% ipython --no-banner

In [1]: import numpy as np

In [2]: np.set_printoptions(precision=2, suppress=True, linewidth=200)

In [3]: def tidy(a):
   ...:     return np.round(a, 2) + 0
   ...: 

In [4]: E = np.loadtxt("x.csv", delimiter=",")

In [5]: E
Out[5]: 
array([[18., 15., 20., 23.],
       [15., 26., 27., 17.],
       [20., 27., 46., 45.],
       [23., 17., 45., 59.]])

In [6]: tidy(np.linalg.det(2 * E)), tidy(np.linalg.det(E))
Out[6]: (np.float64(73984.0), np.float64(4624.0))

In [7]: np.kron(np.eye(2, dtype=int), E)
Out[7]: 
array([[18., 15., 20., 23.,  0.,  0.,  0.,  0.],
       [15., 26., 27., 17.,  0.,  0.,  0.,  0.],
       [20., 27., 46., 45.,  0.,  0.,  0.,  0.],
       [23., 17., 45., 59.,  0.,  0.,  0.,  0.],
       [ 0.,  0.,  0.,  0., 18., 15., 20., 23.],
       [ 0.,  0.,  0.,  0., 15., 26., 27., 17.],
       [ 0.,  0.,  0.,  0., 20., 27., 46., 45.],
       [ 0.,  0.,  0.,  0., 23., 17., 45., 59.]])

In [8]: tidy(np.poly(E))
Out[8]: array([     1.,   -149.,   3605., -19754.,   4624.])

In [9]: Uu, s, VT = np.linalg.svd(E)

In [10]: tidy(s)
Out[10]: array([120.42,  20.79,   7.54,   0.24])

In [11]: np.argmax(s[:-1] / (s[1:] + 1e-6)) + 1
Out[11]: np.int64(3)

In [12]: A2 = Uu[:, :3] @ np.diag(s[:3]) @ VT[:3]

In [13]: np.linalg.matrix_rank(E, rtol=0.05)
Out[13]: np.int64(3)

In [14]: tidy(A2)
Out[14]: 
array([[17.97, 15.05, 19.95, 23.04],
       [15.05, 25.93, 27.08, 16.94],
       [19.95, 27.08, 45.91, 45.07],
       [23.04, 16.94, 45.07, 58.95]])

In [15]: tidy(np.linalg.norm(E - A2, 2)), tidy(s[3])
Out[15]: (np.float64(0.24), np.float64(0.24))

In [16]: K = np.load("sample7.npy")

In [17]: K
Out[17]: 
array([[-4, -7, -1, -2],
       [ 0, -1, -1,  2],
       [ 0,  0,  0,  7],
       [ 0,  0,  0,  6]])

In [18]: rng = np.random.default_rng(28597)

In [19]: lab = rng.permutation(4)

In [20]: lab
Out[20]: array([0, 1, 2, 3])

In [21]: A2 = K[lab][:, lab]

In [22]: np.allclose(A2, K)
Out[22]: True

In [23]: tidy(np.linalg.det(A2)), tidy(np.linalg.det(K[lab]))
Out[23]: (np.float64(0.0), np.float64(0.0))

In [24]: np.diag(A2)
Out[24]: array([-4, -1,  0,  6])

In [25]: A2
Out[25]: 
array([[-4, -7, -1, -2],
       [ 0, -1, -1,  2],
       [ 0,  0,  0,  7],
       [ 0,  0,  0,  6]])
